In [1]: import numpy as np

In [2]: np.set_printoptions(suppress=True, linewidth=200)

In [3]: rnd = lambda a: np.round(a, 3) + 0

In [4]: Y = np.array([[-1, -1, 1, 2, 2, -3],
   ...:     [3, 2, -1, 3, 3, -2],
   ...:     [1, -1, 2, -1, -3, 3],
   ...:     [-2, 0, 2, -3, 0, -1],
   ...:     [-2, -1, -3, -3, 0, 1],
   ...:     [0, -1, -1, 0, -1, 2]])

In [5]: K = np.triu(Y, 1)

In [6]: print(K)
[[ 0 -1  1  2  2 -3]
 [ 0  0 -1  3  3 -2]
 [ 0  0  0 -1 -3  3]
 [ 0  0  0  0  0 -1]
 [ 0  0  0  0  0  1]
 [ 0  0  0  0  0  0]]

In [7]: # triangular

In [8]: print(np.unique(K.round(6), axis=0).shape)
(6, 6)

In [9]: print(np.linalg.lstsq(K[:-1].T, K[-1])[2])
4

In [10]: print(rnd(np.trace(np.linalg.pinv(K) @ K)))
4.0

In [11]: print(np.allclose(K[:-1].T @ np.linalg.lstsq(K[:-1].T, K[-1])[0], K[-1]))
True

In [12]: print(rnd(K @ np.linalg.pinv(K) @ K))
[[ 0. -1.  1.  2.  2. -3.]
 [ 0.  0. -1.  3.  3. -2.]
 [ 0.  0.  0. -1. -3.  3.]
 [ 0.  0.  0.  0.  0. -1.]
 [ 0.  0.  0.  0.  0.  1.]
 [ 0.  0.  0.  0.  0.  0.]]

In [13]: print(K @ K)
[[ 0  0  1 -4 -6  5]
 [ 0  0  0  1  3 -3]
 [ 0  0  0  0  0 -2]
 [ 0  0  0  0  0  0]
 [ 0  0  0  0  0  0]
 [ 0  0  0  0  0  0]]

In [14]: print(rnd(np.linalg.det(K)))
0.0

In [15]: print(np.allclose(K @ K.T, K.T @ K))
False

In [16]: print(np.linalg.matrix_rank(K - K[0, 0] * np.eye(6)))
4

In [17]: print([int(np.linalg.matrix_rank(np.linalg.matrix_power(K, p))) for p in range(1, 7)])
[4, 3, 2, 1, 0, 0]

In [18]: print(K @ K)
[[ 0  0  1 -4 -6  5]
 [ 0  0  0  1  3 -3]
 [ 0  0  0  0  0 -2]
 [ 0  0  0  0  0  0]
 [ 0  0  0  0  0  0]
 [ 0  0  0  0  0  0]]
